% python3 -q
>>> import numpy as np
>>> np.set_printoptions(precision=2, suppress=True, linewidth=120, legacy="1.25")
>>> A = np.loadtxt("x.csv", delimiter=",")
>>> A
array([[ 1.39,  0.18,  0.4 , -0.44,  0.52],
       [-0.33,  0.14, -0.48,  0.27, -0.56],
       [ 0.24,  0.57,  0.1 ,  0.32,  0.21],
       [-2.48, -0.13, -0.9 ,  0.41, -0.94],
       [ 2.58,  0.53,  1.65, -1.24,  1.02],
       [-0.11,  0.4 , -0.26, -0.23, -0.5 ],
       [-0.91,  0.14, -0.15,  0.29,  0.33],
       [ 3.42,  0.38,  1.05, -1.72,  1.1 ],
       [-0.87, -0.56, -0.54,  0.46, -0.83],
       [ 0.02, -0.2 , -0.01,  0.71, -0.24],
       [-1.19,  0.15, -0.65,  0.19, -0.99],
       [-0.69, -0.37,  0.27,  0.48,  0.19],
       [ 0.45, -0.16,  0.1 ,  0.31, -0.1 ],
       [ 2.41, -0.06,  1.1 , -1.7 ,  1.15],
       [ 3.12,  0.2 ,  1.18, -1.27,  1.21],
       [-0.12, -0.01, -0.05, -0.29, -0.3 ],
       [ 2.81,  0.46,  1.14, -1.57,  1.79],
       [-2.24, -0.26, -1.34,  1.79, -1.78],
       [ 0.5 , -0.13,  0.16, -0.34,  0.61],
       [ 4.77,  0.2 ,  2.71, -2.39,  2.51],
       [ 0.01,  0.25, -0.24,  0.32,  0.16],
       [-1.59, -0.27, -0.93,  1.54, -0.98],
       [-4.05, -0.09, -2.11,  2.53, -1.8 ],
       [-5.23, -0.06, -2.66,  2.89, -2.65],
       [ 0.16, -0.07,  0.51, -0.38,  0.05],
       [-2.44, -0.02, -1.03,  0.73, -0.96]])
>>> C = A[[14, 13]].astype(float)
>>> for _ in range(3):
...     z = np.linalg.norm(A[:, None] - C, axis=-1).argmin(axis=1)
...     C = np.array([A[z == j].mean(axis=0) for j in range(2)])
... 
>>> z
array([0, 1, 1, 1, 0, 1, 1, 0, 1, 1, 1, 1, 1, 0, 0, 1, 0, 1, 1, 0, 1, 1, 1, 1, 1, 1])
>>> np.abs(C[1] - C[0]).argmax()
0
>>> C[1] - C[0]
array([-4.03, -0.31, -1.86,  2.11, -1.91])
>>> feats = np.load("m.npy")
>>> feats
array([[-1.16,  0.63, -0.02,  0.65, -0.03,  0.65,  0.12],
       [ 0.63,  0.07, -0.64,  0.7 , -0.2 , -0.21,  0.58],
       [-0.02, -0.64, -1.06, -0.07, -0.1 ,  0.71,  0.42],
       [ 0.65,  0.7 , -0.07, -1.36, -0.31,  0.09,  0.04],
       [-0.03, -0.2 , -0.1 , -0.31, -1.4 ,  0.65,  0.07],
       [ 0.65, -0.21,  0.71,  0.09,  0.65,  0.04,  0.65],
       [ 0.12,  0.58,  0.42,  0.04,  0.07,  0.65, -1.14]])
>>> f = np.array([2, -1, 2, 2, 3, -1, -1])
>>> other = feats + np.outer(f, np.eye(7)[6])
>>> np.linalg.matrix_rank(np.linalg.inv(other) - np.linalg.inv(feats), tol=1e-8)
1
>>> rng = np.random.default_rng(738514)
>>> other = feats + rng.integers(-2, 3, (7, 3)) @ rng.integers(-2, 3, (3, 7))
>>> other
array([[ 2.84, -1.37, -5.02,  2.65, -2.03,  1.65,  4.12],
       [ 7.63, -2.93, -9.64, -3.3 , -8.2 ,  3.79,  4.58],
       [ 5.98, -2.64, -9.06, -7.07, -9.1 ,  4.71,  2.42],
       [ 5.65, -0.3 , -7.07, -1.36, -4.31,  0.09,  4.04],
       [-2.03, -2.2 ,  3.9 ,  3.69,  2.6 ,  2.65,  0.07],
       [-1.35, -2.21,  4.71, -0.91,  1.65,  4.04, -1.35],
       [-2.88, -0.42,  5.42,  1.04,  3.07,  2.65, -3.14]])
>>> other - feats
array([[ 4., -2., -5.,  2., -2.,  1.,  4.],
       [ 7., -3., -9., -4., -8.,  4.,  4.],
       [ 6., -2., -8., -7., -9.,  4.,  2.],
       [ 5., -1., -7.,  0., -4.,  0.,  4.],
       [-2., -2.,  4.,  4.,  4.,  2.,  0.],
       [-2., -2.,  4., -1.,  1.,  4., -2.],
       [-3., -1.,  5.,  1.,  3.,  2., -2.]])
>>> np.linalg.matrix_rank(other - feats, tol=1e-8)
3
